In [1]: import numpy as np

In [2]: np.set_printoptions(precision=3, suppress=True, linewidth=100, floatmode="fixed")

In [3]: m1 = np.load("arr.npy")

In [4]: m1
Out[4]: 
array([[ -2.315,  -8.003,   7.000],
       [ -1.002,  -3.486,   2.938],
       [ -0.400,  -1.686,   1.358],
       [  2.760,  10.251,  -8.654],
       [  0.542,   1.635,  -1.395],
       [ -3.324, -11.697,   9.998],
       [ -0.851,  -3.231,   2.725],
       [  5.414,  18.558, -15.901],
       [ -3.853, -13.519,  11.544],
       [  1.106,   4.210,  -3.416],
       [ -1.652,  -5.507,   4.754]])

In [5]: hat = m1 @ np.linalg.solve(m1.T @ m1, m1.T)

In [6]: np.round(np.linalg.eigvalsh(hat), 3) + 0
Out[6]: array([0.000, 0.000, 0.000, 0.000, 0.000, 0.000, 0.000, 0.000, 1.000, 1.000, 1.000])

In [7]: round(float(np.trace(hat)), 3)
Out[7]: 3.0

In [8]: hat @ m1[:, 1]
Out[8]: 
array([ -8.003,  -3.486,  -1.686,  10.251,   1.635, -11.697,  -3.231,  18.558, -13.519,   4.210,
        -5.507])

In [9]: Uu, sigma, vt = np.linalg.svd(m1)

In [10]: sigma
Out[10]: array([40.590,  0.296,  0.138])

In [11]: np.argmax(sigma[:-1] / (sigma[1:] + 1e-6)) + 1
Out[11]: np.int64(1)

In [12]: out = Uu[:, :1] @ np.diag(sigma[:1]) @ vt[:1]

In [13]: round(float(np.linalg.norm(m1 - out, 2)), 3), round(sigma[1], 3)
Out[13]: (0.296, np.float64(0.296))

In [14]: round(np.linalg.norm(m1 - out) / np.linalg.norm(m1), 3)
Out[14]: np.float64(0.008)

In [15]: np.linalg.matrix_rank(out)
Out[15]: np.int64(1)

In [16]: x0 = np.array([3, 4, -4])

In [17]: y = m1 @ x0

In [18]: np.linalg.solve(m1.T @ m1, m1.T @ y)
Out[18]: array([ 3.000,  4.000, -4.000])

In [19]: rng = np.random.default_rng(73217)

In [20]: y = y + 0.3 * rng.normal(size=11)

In [21]: y
Out[21]: 
array([ -66.685,  -29.262,  -12.998,   83.849,   13.464,  -96.493,  -26.057,  154.585, -111.525,
         33.478,  -46.177])

In [22]: coef, *_ = np.linalg.lstsq(m1, y)

In [23]: np.round(m1.T @ (y - m1 @ coef), 3) + 0
Out[23]: array([0.000, 0.000, 0.000])

In [24]: np.linalg.matrix_rank(m1, rtol=0.1)
Out[24]: np.int64(1)

In [25]: np.linalg.cond(m1) > 100
Out[25]: np.True_

In [26]: np.round(np.linalg.norm(m1, 2) / np.linalg.norm(m1), 3)
Out[26]: np.float64(1.0)

In [27]: M = np.array([[-1.3, -0.1, 1.3, -0.2],
    ...:     [0.5, -1.0, 1.0, 0.8],
    ...:     [-0.8, -0.6, 0.2, 0.0],
    ...:     [-0.7, 1.0, -0.4, -1.7]])

In [28]: M
Out[28]: 
array([[-1.300, -0.100,  1.300, -0.200],
       [ 0.500, -1.000,  1.000,  0.800],
       [-0.800, -0.600,  0.200,  0.000],
       [-0.700,  1.000, -0.400, -1.700]])

In [29]: Q, Rm = np.linalg.qr(M)

In [30]: Q.shape, Rm.shape
Out[30]: ((4, 4), (4, 4))

In [31]: np.round(abs(Rm[0, 0]), 3), round(float(np.linalg.norm(M[:, 0])), 3)
Out[31]: (np.float64(1.752), 1.752)

In [32]: Rm
Out[32]: 
array([[ 1.752, -0.337, -0.611,  1.056],
       [ 0.000,  1.502, -1.235, -1.414],
       [ 0.000,  0.000,  0.996,  0.118],
       [ 0.000,  0.000,  0.000, -0.664]])

In [33]: np.allclose(Rm.T @ Rm, M.T @ M)
Out[33]: True
